$ ipython --no-banner

In [1]: import numpy as np

In [2]: np.set_printoptions(precision=3, suppress=True, linewidth=100, legacy="1.25")

In [3]: def rd(a):
   ...:     return np.round(a, 3) + 0
   ...: 

In [4]: arr = np.load("m.npy")

In [5]: print(arr)
[[0 0 0 1 0 0 0 0 0 0 0]
 [0 0 0 0 0 0 0 0 0 1 0]
 [0 0 0 1 1 0 1 1 0 0 0]
 [1 0 1 0 0 0 0 0 0 0 0]
 [0 0 1 0 0 0 0 1 0 0 0]
 [0 0 0 0 0 0 0 0 0 1 0]
 [0 0 1 0 0 0 0 0 1 0 1]
 [0 0 1 0 1 0 0 0 0 0 0]
 [0 0 0 0 0 0 1 0 0 0 0]
 [0 1 0 0 0 1 0 0 0 0 0]
 [0 0 0 0 0 0 1 0 0 0 0]]

In [6]: print(arr @ arr)
[[1 0 1 0 0 0 0 0 0 0 0]
 [0 1 0 0 0 1 0 0 0 0 0]
 [1 0 4 0 1 0 0 1 1 0 1]
 [0 0 0 2 1 0 1 1 0 0 0]
 [0 0 1 1 2 0 1 1 0 0 0]
 [0 1 0 0 0 1 0 0 0 0 0]
 [0 0 0 1 1 0 3 1 0 0 0]
 [0 0 1 1 1 0 1 2 0 0 0]
 [0 0 1 0 0 0 0 0 1 0 1]
 [0 0 0 0 0 0 0 0 0 2 0]
 [0 0 1 0 0 0 0 0 1 0 1]]

In [7]: print(rd(np.linalg.det(arr)))
0.0

In [8]: print(np.flatnonzero(np.linalg.matrix_power((arr != 0) + (arr.T != 0) + np.eye(11), 11)[9]))
[1 5 9]

In [9]: vals, evecs = np.linalg.eigh(arr)

In [10]: print(rd(np.linalg.eigvalsh(arr @ arr)))
[0.    0.    0.226 1.    1.    1.468 1.788 2.    2.    4.46  6.059]

In [11]: print(rd(vals.sum()), np.trace(arr))
0.0 0

In [12]: print((vals > 1e-8).sum(), (vals < -1e-8).sum())
4 5

In [13]: print(rd(evecs.T @ arr @ evecs))
[[-2.112  0.     0.     0.     0.     0.     0.     0.     0.     0.     0.   ]
 [ 0.    -1.414  0.     0.     0.     0.     0.     0.     0.     0.     0.   ]
 [ 0.     0.    -1.212  0.     0.     0.     0.     0.     0.     0.     0.   ]
 [ 0.     0.     0.    -1.     0.     0.     0.     0.     0.     0.     0.   ]
 [ 0.     0.     0.     0.    -0.475  0.     0.     0.     0.     0.     0.   ]
 [ 0.     0.     0.     0.     0.     0.     0.     0.     0.     0.     0.   ]
 [ 0.     0.     0.     0.     0.     0.     0.     0.     0.     0.     0.   ]
 [ 0.     0.     0.     0.     0.     0.     0.     1.     0.     0.     0.   ]
 [ 0.     0.     0.     0.     0.     0.     0.     0.     1.337  0.     0.   ]
 [ 0.     0.     0.     0.     0.     0.     0.     0.     0.     1.414  0.   ]
 [ 0.     0.     0.     0.     0.     0.     0.     0.     0.     0.     2.461]]
